% ipython --no-banner

In [1]: import numpy as np

In [2]: np.set_printoptions(precision=2, suppress=True, linewidth=140, sign=" ")

In [3]: data = np.loadtxt("mat.csv", delimiter=",")

In [4]: data
Out[4]: 
array([[-0.42,  0.31, -0.41,  0.14,  0.05,  0.18],
       [-0.58, -0.03,  0.22, -0.75,  0.06, -0.13],
       [ 0.06,  0.01, -0.19,  0.02, -0.41, -0.77],
       [ 0.45, -0.01, -0.4 , -0.54, -0.44,  0.25],
       [ 0.39,  0.1 ,  0.68, -0.11,  0.04, -0.04],
       [-0.1 ,  0.8 ,  0.23,  0.11, -0.4 ,  0.05],
       [-0.06,  0.14,  0.01, -0.12, -0.09, -0.2 ],
       [ 0.23,  0.28, -0.22, -0.1 ,  0.58, -0.47],
       [-0.26, -0.4 ,  0.15,  0.26, -0.36, -0.19]])

In [5]: # keeps lengths

In [6]: x = np.array([4, -2, 1, 0, 3, 5])

In [7]: h = np.maximum(data @ x, 0)

In [8]: np.maximum(data @ x, 0) - np.maximum(-data @ x, 0)
Out[8]: array([-1.64, -2.49, -5.01,  1.37,  1.96, -2.71, -1.81, -0.48, -2.12])

In [9]: data * (h > 1e-9)[:, None]
Out[9]: 
array([[-0.  ,  0.  , -0.  ,  0.  ,  0.  ,  0.  ],
       [-0.  , -0.  ,  0.  , -0.  ,  0.  , -0.  ],
       [ 0.  ,  0.  , -0.  ,  0.  , -0.  , -0.  ],
       [ 0.45, -0.01, -0.4 , -0.54, -0.44,  0.25],
       [ 0.39,  0.1 ,  0.68, -0.11,  0.04, -0.04],
       [-0.  ,  0.  ,  0.  ,  0.  , -0.  ,  0.  ],
       [-0.  ,  0.  ,  0.  , -0.  , -0.  , -0.  ],
       [ 0.  ,  0.  , -0.  , -0.  ,  0.  , -0.  ],
       [-0.  , -0.  ,  0.  ,  0.  , -0.  , -0.  ]])

In [10]: np.maximum(data @ (3 * x), 0)
Out[10]: array([ 0.  ,  0.  ,  0.  ,  4.12,  5.88,  0.  ,  0.  ,  0.  ,  0.  ])

In [11]: B = np.c_[data[:, :5] @ np.array([[1, -1, -2, 1, 1],
    ...:     [-1, -2, -2, 1, 2],
    ...:     [-1, 1, -1, -2, 2],
    ...:     [1, 1, 0, 0, 1],
    ...:     [0, 0, -1, 2, 1]]), np.array([2, 2, 0, 1, 0, 3, 0, 3, 0])]

In [12]: B
Out[12]: 
array([[-0.17, -0.46,  0.59,  0.81, -0.44,  2.  ],
       [-1.53,  0.1 ,  0.93, -0.93, -0.88,  2.  ],
       [ 0.27, -0.25,  0.46, -0.36, -0.69,  0.  ],
       [ 0.32, -1.37, -0.03,  0.37, -1.36,  1.  ],
       [-0.49, -0.01, -1.68, -0.8 ,  1.86,  0.  ],
       [-1.02, -1.16, -1.24, -0.55,  1.68,  3.  ],
       [-0.33, -0.33, -0.06, -0.13,  0.01,  0.  ],
       [ 0.06, -1.11, -1.38,  2.11,  0.83,  3.  ],
       [ 0.25,  1.47,  1.53, -1.68, -0.86,  0.  ]])

In [13]: np.linalg.matrix_rank(B)
Out[13]: np.int64(6)

In [14]: x = np.array([-3, -8, -7, -3, -2, 7])

In [15]: data @ np.ones(6)
Out[15]: array([-0.15, -1.2 , -1.27, -0.69,  1.05,  0.69, -0.33,  0.3 , -0.8 ])

In [16]: np.sign((data @ x).round(6))
Out[16]: array([ 1.,  1., -1.,  1., -1., -1., -1., -1.,  1.])

In [17]: (data * x).sum(axis=1)
Out[17]: array([ 2.43,  1.64, -3.52,  5.84, -6.68, -6.93, -1.81, -5.53,  1.53])

In [18]: data.shape
Out[18]: (9, 6)

In [19]: data.mean(axis=0)
Out[19]: array([-0.03,  0.13,  0.01, -0.12, -0.11, -0.15])

In [20]: round(float(np.linalg.norm(data)), 2)
Out[20]: 2.45

In [21]: np.count_nonzero(data)
Out[21]: np.int64(54)

In [22]: np.linalg.matrix_rank(data)
Out[22]: np.int64(6)

In [23]: data.sum(axis=0)
Out[23]: array([-0.29,  1.18,  0.06, -1.09, -0.96, -1.31])

In [24]: round(np.linalg.norm(data[1], 1), 2), np.round(np.linalg.norm(data[1], np.inf), 2)
Out[24]: (np.float64(1.78), np.float64(0.75))

In [25]: round(float(data[1] @ data[2]), 2)
Out[25]: -0.02

In [26]: round(np.linalg.norm(data, 1), 2), np.round(np.linalg.norm(data, np.inf), 2)
Out[26]: (np.float64(2.55), np.float64(2.1))

In [27]: np.round(np.linalg.norm(data, 2), 2)
Out[27]: np.float64(1.0)

In [28]: round(np.linalg.norm(data[1] - data[2]), 2)
Out[28]: np.float64(1.35)

In [29]: round(float(np.linalg.norm(data) ** 2 / np.linalg.norm(data, 2) ** 2), 2)
Out[29]: 6.0

In [30]: np.linalg.norm(data, axis=1)
Out[30]: array([ 0.7 ,  0.99,  0.89,  0.96,  0.79,  0.93,  0.29,  0.86,  0.69])

In [31]: round(np.linalg.norm(data, "nuc"), 2)
Out[31]: np.float64(6.0)

In [32]: arr = np.loadtxt("sample6.csv", delimiter=",")

In [33]: arr
Out[33]: 
array([[-2.,  3.,  0.,  0.,  0.,  0.,  0.,  0.,  0.,  0.,  0.,  0.],
       [ 3., -3.,  3.,  0.,  0.,  0.,  0.,  0.,  0.,  0.,  0.,  0.],
       [ 0.,  3., -3.,  3.,  0.,  0.,  0.,  0.,  0.,  0.,  0.,  0.],
       [ 0.,  0.,  3.,  0.,  3.,  0.,  0.,  0.,  0.,  0.,  0.,  0.],
       [ 0.,  0.,  0.,  3.,  1.,  3.,  0.,  0.,  0.,  0.,  0.,  0.],
       [ 0.,  0.,  0.,  0.,  3.,  2.,  3.,  0.,  0.,  0.,  0.,  0.],
       [ 0.,  0.,  0.,  0.,  0.,  3.,  3.,  3.,  0.,  0.,  0.,  0.],
       [ 0.,  0.,  0.,  0.,  0.,  0.,  3., -3.,  3.,  0.,  0.,  0.],
       [ 0.,  0.,  0.,  0.,  0.,  0.,  0.,  3.,  0.,  3.,  0.,  0.],
       [ 0.,  0.,  0.,  0.,  0.,  0.,  0.,  0.,  3.,  0.,  3.,  0.],
       [ 0.,  0.,  0.,  0.,  0.,  0.,  0.,  0.,  0.,  3.,  0.,  3.],
       [ 0.,  0.,  0.,  0.,  0.,  0.,  0.,  0.,  0.,  0.,  3., -1.]])

In [34]: rng = np.random.default_rng(95)

In [35]: labels = rng.permutation(12)

In [36]: B = arr[:, labels] * rng.choice([-1, 1], 12)

In [37]: B
Out[37]: 
array([[ 2.,  0., -0., -0., -0., -0., -0., -3., -0., -0.,  0.,  0.],
       [-3.,  0., -0., -0., -0., -0., -3.,  3., -0., -0.,  0.,  0.],
       [-0.,  0., -0., -0., -0., -3.,  3., -3., -0., -0.,  0.,  0.],
       [-0.,  0., -0., -0., -0., -0., -3., -0., -0., -0.,  3.,  0.],
       [-0.,  0., -0., -0., -0., -3., -0., -0., -3., -0.,  1.,  0.],
       [-0.,  3., -0., -0., -0., -0., -0., -0., -2., -0.,  3.,  0.],
       [-0.,  3., -0., -0., -0., -0., -0., -0., -3., -0.,  0.,  3.],
       [-0.,  3., -0., -3., -0., -0., -0., -0., -0., -0.,  0., -3.],
       [-0.,  0., -0., -0., -0., -0., -0., -0., -0., -3.,  0.,  3.],
       [-0.,  0., -3., -3., -0., -0., -0., -0., -0., -0.,  0.,  0.],
       [-0.,  0., -0., -0., -3., -0., -0., -0., -0., -3.,  0.,  0.],
       [-0.,  0., -3., -0.,  1., -0., -0., -0., -0., -0.,  0.,  0.]])

In [38]: left, _, Vt = np.linalg.svd(arr.T @ B)

In [39]: np.round(left @ Vt, 2) + 0
Out[39]: 
array([[-1.,  0.,  0.,  0.,  0.,  0.,  0.,  0.,  0.,  0.,  0.,  0.],
       [ 0.,  0.,  0.,  0.,  0.,  0.,  0., -1.,  0.,  0.,  0.,  0.],
       [ 0.,  0.,  0.,  0.,  0.,  0., -1.,  0.,  0.,  0.,  0.,  0.],
       [ 0.,  0.,  0.,  0.,  0., -1.,  0.,  0.,  0.,  0.,  0.,  0.],
       [ 0.,  0.,  0.,  0.,  0.,  0.,  0.,  0.,  0.,  0.,  1.,  0.],
       [ 0.,  0.,  0.,  0.,  0.,  0.,  0.,  0., -1.,  0.,  0.,  0.],
       [ 0.,  1.,  0.,  0.,  0.,  0.,  0.,  0.,  0.,  0.,  0.,  0.],
       [ 0.,  0.,  0.,  0.,  0.,  0.,  0.,  0.,  0.,  0.,  0.,  1.],
       [ 0.,  0.,  0., -1.,  0.,  0.,  0.,  0.,  0.,  0.,  0.,  0.],
       [ 0.,  0.,  0.,  0.,  0.,  0.,  0.,  0.,  0., -1.,  0.,  0.],
       [ 0.,  0., -1.,  0.,  0.,  0.,  0.,  0.,  0.,  0.,  0.,  0.],
       [ 0.,  0.,  0.,  0., -1.,  0.,  0.,  0.,  0.,  0.,  0.,  0.]])
